$ python3 -q
>>> import numpy as np
>>> import numpy.linalg as la
>>> np.set_printoptions(precision=2, suppress=True, linewidth=160, sign=" ")
>>> tidy = lambda a: np.round(a, 2) + 0
>>> E = np.array([[-0.4, 0.1, 1.4],
...     [-0.2, 0.0, 1.0],
...     [1.3, 0.2, 2.2],
...     [-0.4, 0.7, -0.6],
...     [0.6, -0.7, 0.2]])
>>> E
array([[-0.4,  0.1,  1.4],
       [-0.2,  0. ,  1. ],
       [ 1.3,  0.2,  2.2],
       [-0.4,  0.7, -0.6],
       [ 0.6, -0.7,  0.2]])
>>> x0 = np.array([3, -4, 2])
>>> target = E @ x0
>>> tidy(la.solve(E.T @ E, E.T @ target))
array([ 3., -4.,  2.])
>>> tidy(target)
array([ 1.2,  1.4,  7.5, -5.2,  5. ])
>>> rng = np.random.default_rng(39)
>>> target = target + 0.1 * rng.normal(size=5)
>>> tidy(target)
array([ 1.2 ,  1.43,  7.52, -5.29,  4.88])
>>> b, *_ = la.lstsq(E, target)
>>> [round(float(la.norm(la.solve(E.T @ E + lam * np.eye(3), E.T @ target))), 2) for lam in (0, 1, 10, 100)]
[5.37, 3.78, 1.55, 0.26]
>>> W1 = np.array([[3, -5, 1, -5, -1, 2], [5, -3, 1, -4, 0, -5], [3, -3, -2, -5, 0, 3]])
>>> b = np.array([1, -3, -1, -2, 1, -1])
>>> H = np.maximum(E @ W1 + b, 0)
>>> tidy(H)
array([[  4.5,   0. ,   0. ,   0. ,   1.4,   1.9],
       [  3.4,   0. ,   0. ,   0. ,   1.2,   1.6],
       [ 12.5,   0. ,   0. ,   0. ,   0. ,   7.2],
       [  1.5,   0. ,   0.5,   0.2,   1.4,   0. ],
       [  0. ,   0. ,   0. ,   0. ,   0.4,   4.3]])
>>> (H > 0).astype(int)
array([[ 1,  0,  0,  0,  1,  1],
       [ 1,  0,  0,  0,  1,  1],
       [ 1,  0,  0,  0,  0,  1],
       [ 1,  0,  1,  1,  1,  0],
       [ 0,  0,  0,  0,  1,  1]])
>>> la.matrix_rank(H)
np.int64(4)
>>> W2 = np.array([[-1, 3, 1], [3, 3, 3], [3, 3, -2], [0, 3, 3], [1, -1, 0], [2, 1, -1]])
>>> W1 @ W2
array([[-12, -15, -31],
       [-21,  -8, -13],
       [-12, -18, -20]])
>>> hat = E @ la.solve(E.T @ E, E.T)
>>> np.allclose(hat @ hat, hat)
True
>>> tidy(la.eigvalsh(hat))
array([ 0.,  0.,  1.,  1.,  1.])
>>> tidy(np.diag(hat))
array([ 0.66,  0.3 ,  1.  ,  0.53,  0.51])
>>> idx = rng.permutation(3)
>>> Y = E[:, idx] * rng.choice([-1, 1], 3)
>>> Y
array([[ 1.4,  0.4,  0.1],
       [ 1. ,  0.2,  0. ],
       [ 2.2, -1.3,  0.2],
       [-0.6,  0.4,  0.7],
       [ 0.2, -0.6, -0.7]])
>>> U, _, Vh = la.svd(E.T @ Y)
>>> tidy(U @ Vh)
array([[ 0., -1.,  0.],
       [ 0.,  0.,  1.],
       [ 1.,  0.,  0.]])
>>> tidy(la.lstsq(E, Y)[0])
array([[ 0., -1.,  0.],
       [ 0.,  0.,  1.],
       [ 1.,  0.,  0.]])
>>> idx
array([ 2,  0,  1])
>>> m1 = np.load("w.npy")
>>> m1
array([[-2.,  3.,  0.,  0.,  0.],
       [ 1., -3.,  0.,  0.,  0.],
       [ 0.,  0., -1.,  6., -4.],
       [ 0.,  0., -8., -3.,  4.],
       [ 0.,  0.,  7.,  9., -6.]])
>>> # 2 groups of indices that never mix
>>> m1[4] @ m1[2]
np.float64(71.0)
>>> la.norm(m1, axis=1).argmax()
np.int64(4)
>>> tidy(la.norm(m1, 1)), tidy(la.norm(m1, np.inf))
(np.float64(18.0), np.float64(22.0))
>>> tidy(la.norm(m1[4], 1)), tidy(la.norm(m1[4], np.inf))
(np.float64(22.0), np.float64(9.0))
>>> tidy(la.norm(m1[4] - m1[2]))
np.float64(8.77)
>>> W0 = np.load("out8.npy")
>>> W0
array([[ 2.68, -0.2 , -0.9 ],
       [-5.11, -2.  ,  1.7 ],
       [-0.89, -0.1 ,  0.3 ],
       [-3.89, -0.7 ,  1.3 ],
       [-1.51,  0.1 ,  0.5 ],
       [ 0.59,  1.9 , -0.2 ],
       [ 1.54,  0.  , -0.5 ],
       [ 3.01,  0.2 , -1.  ],
       [ 5.06,  0.  , -1.7 ],
       [-0.9 ,  0.8 ,  0.3 ]])
>>> x0 = np.array([2, 0, 2])
>>> a = np.maximum(W0 @ x0, 0)
>>> tidy(np.maximum(W0 @ (3 * x0), 0))
array([ 10.68,   0.  ,   0.  ,   0.  ,   0.  ,   2.34,   6.24,  12.06,  20.16,   0.  ])
>>> W0 * (a > 1e-9)[:, None]
array([[ 2.68, -0.2 , -0.9 ],
       [-0.  , -0.  ,  0.  ],
       [-0.  , -0.  ,  0.  ],
       [-0.  , -0.  ,  0.  ],
       [-0.  ,  0.  ,  0.  ],
       [ 0.59,  1.9 , -0.2 ],
       [ 1.54,  0.  , -0.5 ],
       [ 3.01,  0.2 , -1.  ],
       [ 5.06,  0.  , -1.7 ],
       [-0.  ,  0.  ,  0.  ]])
>>> np.flatnonzero(a > 1e-9)
array([ 0,  5,  6,  7,  8])
